In [1]: import numpy as np

In [2]: np.set_printoptions(precision=2, suppress=True, linewidth=160, floatmode="fixed")

In [3]: tidy = lambda a: np.round(a, 2) + 0

In [4]: F = np.loadtxt("data.csv", delimiter=",")

In [5]: print(F)
[[ 5.00  4.00 -4.00  3.00]
 [-6.00 -6.00  4.00 -2.00]
 [-8.00 -4.00  2.00 -4.00]
 [-8.00 -4.00  4.00 -6.00]]

In [6]: def softmax(z):
   ...:     e = np.exp(z - z.max(axis=-1, keepdims=True))
   ...:     return e / e.sum(axis=-1, keepdims=True)
   ...: 

In [7]: print(tidy(softmax(F).sum(axis=1)))
[1.00 1.00 1.00 1.00]

In [8]: S = F @ F.T / np.sqrt(4)

In [9]: print(tidy(softmax(S)))
[[1.00 0.00 0.00 0.00]
 [0.00 0.02 0.00 0.98]
 [0.00 0.00 0.00 1.00]
 [0.00 0.00 0.00 1.00]]

In [10]: print(softmax(S).round(6).argmax(axis=1))
[0 3 3 3]

In [11]: print(tidy(softmax(S + np.triu(np.full(S.shape, -np.inf), 1))))
[[1.00 0.00 0.00 0.00]
 [0.00 1.00 0.00 0.00]
 [0.00 0.00 1.00 0.00]
 [0.00 0.00 0.00 1.00]]

In [12]: print(np.linalg.norm(F, axis=1).argmax())
3

In [13]: print(tidy(np.linalg.norm(F, axis=1)))
[ 8.12  9.59 10.00 11.49]

In [14]: print(tidy(np.linalg.norm(F, 2)))
19.34

In [15]: print(tidy(np.linalg.norm(F[2], 1)), tidy(np.linalg.norm(F[2], np.inf)))
18.0 8.0

In [16]: print(tidy(np.linalg.norm(F, axis=0)))
[13.75  9.17  7.21  8.06]

In [17]: print(tidy(np.linalg.norm(F) ** 2 / np.linalg.norm(F, 2) ** 2))
1.04

In [18]: theta = np.radians(30)

In [19]: R = np.eye(4)

In [20]: R[3, 3] = R[1, 1] = np.cos(theta)

In [21]: R[3, 1], R[1, 3] = -np.sin(theta), np.sin(theta)

In [22]: print(tidy(R))
[[ 1.00  0.00  0.00  0.00]
 [ 0.00  0.87  0.00  0.50]
 [ 0.00  0.00  1.00  0.00]
 [ 0.00 -0.50  0.00  0.87]]

In [23]: B = F @ R.T

In [24]: print(np.allclose(F @ F.T, B @ B.T))
True

In [25]: print(tidy(B))
[[ 5.00  4.96 -4.00  0.60]
 [-6.00 -6.20  4.00  1.27]
 [-8.00 -5.46  2.00 -1.46]
 [-8.00 -6.46  4.00 -3.20]]

In [26]: print(tidy(np.linalg.svd(F, compute_uv=False)), tidy(np.linalg.svd(B, compute_uv=False)))
[19.34  3.44  2.00  0.18] [19.34  3.44  2.00  0.18]

In [27]: A = np.load("layer3.npy")

In [28]: print(A)
[[ 14.64  23.24  30.96]
 [-10.11  30.06   3.96]
 [-10.04  29.58   4.83]
 [ 13.71  22.86  30.24]
 [ -9.89  30.83   3.31]
 [ 14.59  23.61  30.30]
 [ 13.88  23.37  30.39]
 [ -8.81  29.12   4.91]
 [ -9.07  29.40   4.94]
 [ 13.83  23.85  28.72]
 [ -9.48  30.39   3.77]
 [ 12.96  23.54  28.66]
 [ -9.58  28.53   6.16]
 [ -9.35  29.56   3.76]
 [ 13.88  23.05  30.35]
 [ 13.98  22.74  30.09]
 [ 14.75  24.95  29.51]
 [ 13.24  24.55  28.99]
 [ 15.66  22.92  29.31]
 [ 14.08  24.07  30.90]
 [ 13.62  24.53  29.66]
 [-11.41  30.04   5.15]
 [ 11.88  24.52  32.49]
 [ -9.64  29.09   4.03]
 [ 13.42  24.22  29.84]
 [ 12.93  24.46  32.01]
 [ 15.24  24.33  30.95]]

In [29]: B = np.c_[A[:, :2] @ np.array([[0, 0], [1, -1]]), np.array([0, 1, -1, 2, 1, 0, 3, -2, -3, -3, -2, -1, 3, 2, -3, 2, -2, 0, 1, 0, -1, 0, 3, 3, 0, -2, -1])]

In [30]: print(B)
[[ 23.24 -23.24   0.00]
 [ 30.06 -30.06   1.00]
 [ 29.58 -29.58  -1.00]
 [ 22.86 -22.86   2.00]
 [ 30.83 -30.83   1.00]
 [ 23.61 -23.61   0.00]
 [ 23.37 -23.37   3.00]
 [ 29.12 -29.12  -2.00]
 [ 29.40 -29.40  -3.00]
 [ 23.85 -23.85  -3.00]
 [ 30.39 -30.39  -2.00]
 [ 23.54 -23.54  -1.00]
 [ 28.53 -28.53   3.00]
 [ 29.56 -29.56   2.00]
 [ 23.05 -23.05  -3.00]
 [ 22.74 -22.74   2.00]
 [ 24.95 -24.95  -2.00]
 [ 24.55 -24.55   0.00]
 [ 22.92 -22.92   1.00]
 [ 24.07 -24.07   0.00]
 [ 24.53 -24.53  -1.00]
 [ 30.04 -30.04   0.00]
 [ 24.52 -24.52   3.00]
 [ 29.09 -29.09   3.00]
 [ 24.22 -24.22   0.00]
 [ 24.46 -24.46  -2.00]
 [ 24.33 -24.33  -1.00]]

In [31]: print(np.linalg.matrix_rank(B))
2

In [32]: print(tidy(np.linalg.norm(np.linalg.qr(A)[0].T @ B, axis=0) ** 2 / ((B ** 2).sum(axis=0) + 1e-12)))
[1.00 1.00 0.09]

In [33]: print(tidy(np.linalg.norm(B - A @ np.linalg.lstsq(A, B)[0], axis=0)))
[0.00 0.00 9.43]

In [34]: print(tidy(np.linalg.lstsq(A, B[:, 0])[0]))
[0.00 1.00 0.00]

In [35]: Xs = A - A.mean(axis=0)

In [36]: Uu, sigma, VT = np.linalg.svd(Xs, full_matrices=False)

In [37]: print(np.linalg.matrix_rank(Xs))
3

In [38]: print(tidy((sigma ** 2).sum() ** 2 / (sigma ** 4).sum()))
1.01

In [39]: print(tidy(np.abs(VT[-1])))
[0.24 0.97 0.01]

In [40]: print(tidy(sigma ** 2 / (sigma ** 2).sum()))
[1.00 0.00 0.00]

In [41]: r0 = np.array([-2, -2, 0, -1])

In [42]: v = np.array([-1, 1, 2])

In [43]: W0 = np.outer(r0, v)

In [44]: print(W0)
[[ 2 -2 -4]
 [ 2 -2 -4]
 [ 0  0  0]
 [ 1 -1 -2]]

In [45]: Uu, sigma, VT = np.linalg.svd(W0)

In [46]: print(np.argmax(sigma[:-1] / (sigma[1:] + 1e-6)) + 1)
1

In [47]: print(tidy(sigma))
[7.35 0.00 0.00]

In [48]: B = Uu[:, :1] @ np.diag(sigma[:1]) @ VT[:1]

In [49]: print(tidy(np.linalg.norm(W0 - B) / np.linalg.norm(W0)))
0.0

In [50]: print(np.linalg.matrix_rank(B))
1

In [51]: print(tidy(np.abs(W0 - B).max()))
0.0

In [52]: print(tidy(np.linalg.norm(W0 - B, 2)), tidy(sigma[1]))
0.0 0.0

In [53]: print(tidy(B))
[[ 2.00 -2.00 -4.00]
 [ 2.00 -2.00 -4.00]
 [ 0.00  0.00  0.00]
 [ 1.00 -1.00 -2.00]]

In [54]: Uu, sigma, VT = np.linalg.svd(B, full_matrices=False)

In [55]: print(np.cumsum(sigma ** 2) / np.sum(sigma ** 2))
[1.00 1.00 1.00]

In [56]: print((sigma > 1e-8).sum())
1

In [57]: print(tidy(np.abs(VT[0])))
[0.41 0.41 0.82]

In [58]: print(Uu.shape, sigma.shape, VT.shape)
(4, 3) (3,) (3, 3)

In [59]: print(np.allclose(Uu * sigma @ VT, B))
True

In [60]: print(tidy(sigma / sigma[0]))
[1.00 0.00 0.00]

In [61]: m1 = np.load("x.npy")

In [62]: print(m1)
[[-5  0  0  0  0  0]
 [ 0 -7  0  0  0  0]
 [ 0  0 -3  0  0  0]
 [ 0  0  0  7  0  0]
 [ 0  0  0  0 -7  0]
 [ 0  0  0  0  0 -7]]

In [63]: # triangular

In [64]: r0 = np.array([6, 3, 8, 1, 0, 0])

In [65]: B = m1 + np.outer(r0, np.eye(6)[4])

In [66]: print(np.linalg.matrix_rank(B - m1))
1

In [67]: print(np.linalg.matrix_rank(np.linalg.inv(B) - np.linalg.inv(m1), tol=1e-8))
1

In [68]: print(tidy(np.linalg.det(B) / np.linalg.det(m1)), tidy(1 + np.linalg.solve(m1, r0)[4]))
1.0 1.0

In [69]: print(B)
[[-5.00  0.00  0.00  0.00  6.00  0.00]
 [ 0.00 -7.00  0.00  0.00  3.00  0.00]
 [ 0.00  0.00 -3.00  0.00  8.00  0.00]
 [ 0.00  0.00  0.00  7.00  1.00  0.00]
 [ 0.00  0.00  0.00  0.00 -7.00  0.00]
 [ 0.00  0.00  0.00  0.00  0.00 -7.00]]

In [70]: x0 = np.array([0, 6, 1, 5, 9, 6])

In [71]: y = m1 @ x0

In [72]: beta, lr = np.zeros(6), 1 / np.linalg.norm(m1, 2) ** 2

In [73]: for i in range(30):
    ...:     beta -= lr * m1.T @ (m1 @ beta - y)
    ...:     if i % 10 == 0: print(i, round(np.linalg.norm(m1 @ beta - y), 2))
    ...: 
0 2.45
10 0.32
20 0.04

In [74]: print(tidy(beta))
[0.00 6.00 1.00 5.00 9.00 6.00]

In [75]: print(tidy(np.linalg.cond(m1)))
2.33
